In [1]: import numpy as np

In [2]: from numpy import linalg as LA

In [3]: np.set_printoptions(precision=2, suppress=True, linewidth=100)

In [4]: rnd = lambda a: np.round(a, 2) + 0

In [5]: X = np.load("sample8.npy")

In [6]: X
Out[6]: 
array([[  0,   9,  -8,   3,  -1,   8, -17],
       [ -9,   0,   8,  -5,  15,  -3,  -4],
       [  8,  -8,   0,   6, -15,  -8,  -2],
       [ -3,   5,  -6,   0,  -5,   6,   3],
       [  1, -15,  15,   5,   0,  -2,   1],
       [ -8,   3,   8,  -6,   2,   0,  12],
       [ 17,   4,   2,  -3,  -1, -12,   0]])

In [7]: # skew, so no eigenvalue has a real part

In [8]: ang = np.radians(30)

In [9]: Rm = np.eye(7)

In [10]: Rm[2, 2] = Rm[1, 1] = np.cos(ang)

In [11]: Rm[2, 1], Rm[1, 2] = -np.sin(ang), np.sin(ang)

In [12]: rnd(Rm)
Out[12]: 
array([[ 1.  ,  0.  ,  0.  ,  0.  ,  0.  ,  0.  ,  0.  ],
       [ 0.  ,  0.87,  0.5 ,  0.  ,  0.  ,  0.  ,  0.  ],
       [ 0.  , -0.5 ,  0.87,  0.  ,  0.  ,  0.  ,  0.  ],
       [ 0.  ,  0.  ,  0.  ,  1.  ,  0.  ,  0.  ,  0.  ],
       [ 0.  ,  0.  ,  0.  ,  0.  ,  1.  ,  0.  ,  0.  ],
       [ 0.  ,  0.  ,  0.  ,  0.  ,  0.  ,  1.  ,  0.  ],
       [ 0.  ,  0.  ,  0.  ,  0.  ,  0.  ,  0.  ,  1.  ]])

In [13]: other = X @ Rm.T

In [14]: rnd(np.abs(other - X).max(axis=0))
Out[14]: array([0.  , 9.51, 5.49, 0.  , 0.  , 0.  , 0.  ])

In [15]: print(rnd(LA.det(Rm)), rnd(np.trace(Rm)))
1.0 6.73

In [16]: np.allclose(X @ X.T, other @ other.T)
Out[16]: True

In [17]: rnd(other)
Out[17]: 
array([[  0.  ,   3.79, -11.43,   3.  ,  -1.  ,   8.  , -17.  ],
       [ -9.  ,   4.  ,   6.93,  -5.  ,  15.  ,  -3.  ,  -4.  ],
       [  8.  ,  -6.93,   4.  ,   6.  , -15.  ,  -8.  ,  -2.  ],
       [ -3.  ,   1.33,  -7.7 ,   0.  ,  -5.  ,   6.  ,   3.  ],
       [  1.  ,  -5.49,  20.49,   5.  ,   0.  ,  -2.  ,   1.  ],
       [ -8.  ,   6.6 ,   5.43,  -6.  ,   2.  ,   0.  ,  12.  ],
       [ 17.  ,   4.46,  -0.27,  -3.  ,  -1.  , -12.  ,   0.  ]])

In [18]: x = np.array([0, 9, 4, 6, 2, 6, 5])

In [19]: print(X @ (2 * x))
[  56  -12 -248  124 -104  174  -96]

In [20]: X @ np.ones(7)
Out[20]: array([ -6.,   2., -19.,   0.,   5.,  11.,   7.])

In [21]: np.sign((X @ x).round(6))
Out[21]: array([ 1, -1, -1,  1, -1,  1, -1])

In [22]: X @ x
Out[22]: array([  28,   -6, -124,   62,  -52,   87,  -48])

In [23]: J = np.array([[0.14, 0.32, -0.06, -0.87, -1.07, -0.39, -1.64, 0.59, -0.64],
    ...:     [0.07, -1.11, 0.14, -0.05, 2.4, -1.25, 0.16, -0.88, 1.1],
    ...:     [1.46, 0.57, 0.06, 0.08, 0.59, -0.67, -0.04, 0.66, -0.72],
    ...:     [0.87, 1.2, -0.7, 0.19, -1.44, 0.97, 0.03, 0.0, -1.22],
    ...:     [1.65, 0.02, -0.33, 0.32, -1.05, -0.22, -0.35, 0.95, -0.79],
    ...:     [0.87, 1.06, -0.96, -0.2, -0.68, -0.35, 0.79, -0.78, -1.73],
    ...:     [-1.22, -0.31, -1.01, -1.04, -1.22, 0.5, -0.78, 1.28, -0.08]])

In [24]: rnd(LA.norm(J))
Out[24]: np.float64(6.98)

In [25]: print(J.shape)
(7, 9)

In [26]: m1 = np.load("a.npy")

In [27]: m1
Out[27]: 
array([[ 1,  1, -1, -1,  1,  1, -1, -1],
       [ 1,  1,  1,  1,  1,  1,  1,  1],
       [ 1,  1,  1,  1, -1, -1, -1, -1],
       [ 1, -1, -1,  1, -1,  1,  1, -1],
       [ 1, -1,  1, -1, -1,  1, -1,  1],
       [ 1,  1, -1, -1, -1, -1,  1,  1],
       [ 1, -1, -1,  1,  1, -1, -1,  1],
       [ 1, -1,  1, -1,  1, -1,  1, -1]])

In [28]: q, vecs = LA.qr(m1[:, :4])[0], LA.qr(m1[:, 4:])[0]

In [29]: sig = LA.svd(q.T @ vecs, compute_uv=False)

In [30]: rnd(LA.norm(q @ q.T - vecs @ vecs.T, 2))
Out[30]: np.float64(1.0)

In [31]: print(rnd(sig))
[0. 0. 0. 0.]

In [32]: np.abs(m1).max()
Out[32]: np.int64(1)

In [33]: print(rnd(LA.norm(m1)))
8.0

In [34]: LA.matrix_rank(m1)
Out[34]: np.int64(8)

In [35]: print(rnd(LA.svd(m1, compute_uv=False)))
[2.83 2.83 2.83 2.83 2.83 2.83 2.83 2.83]

In [36]: m1 - m1[0]
Out[36]: 
array([[ 0,  0,  0,  0,  0,  0,  0,  0],
       [ 0,  0,  2,  2,  0,  0,  2,  2],
       [ 0,  0,  2,  2, -2, -2,  0,  0],
       [ 0, -2,  0,  2, -2,  0,  2,  0],
       [ 0, -2,  2,  0, -2,  0,  0,  2],
       [ 0,  0,  0,  0, -2, -2,  2,  2],
       [ 0, -2,  0,  2,  0, -2,  0,  2],
       [ 0, -2,  2,  0,  0, -2,  2,  0]])

In [37]: m1.sum(axis=0)
Out[37]: array([8, 0, 0, 0, 0, 0, 0, 0])

In [38]: m1.shape
Out[38]: (8, 8)
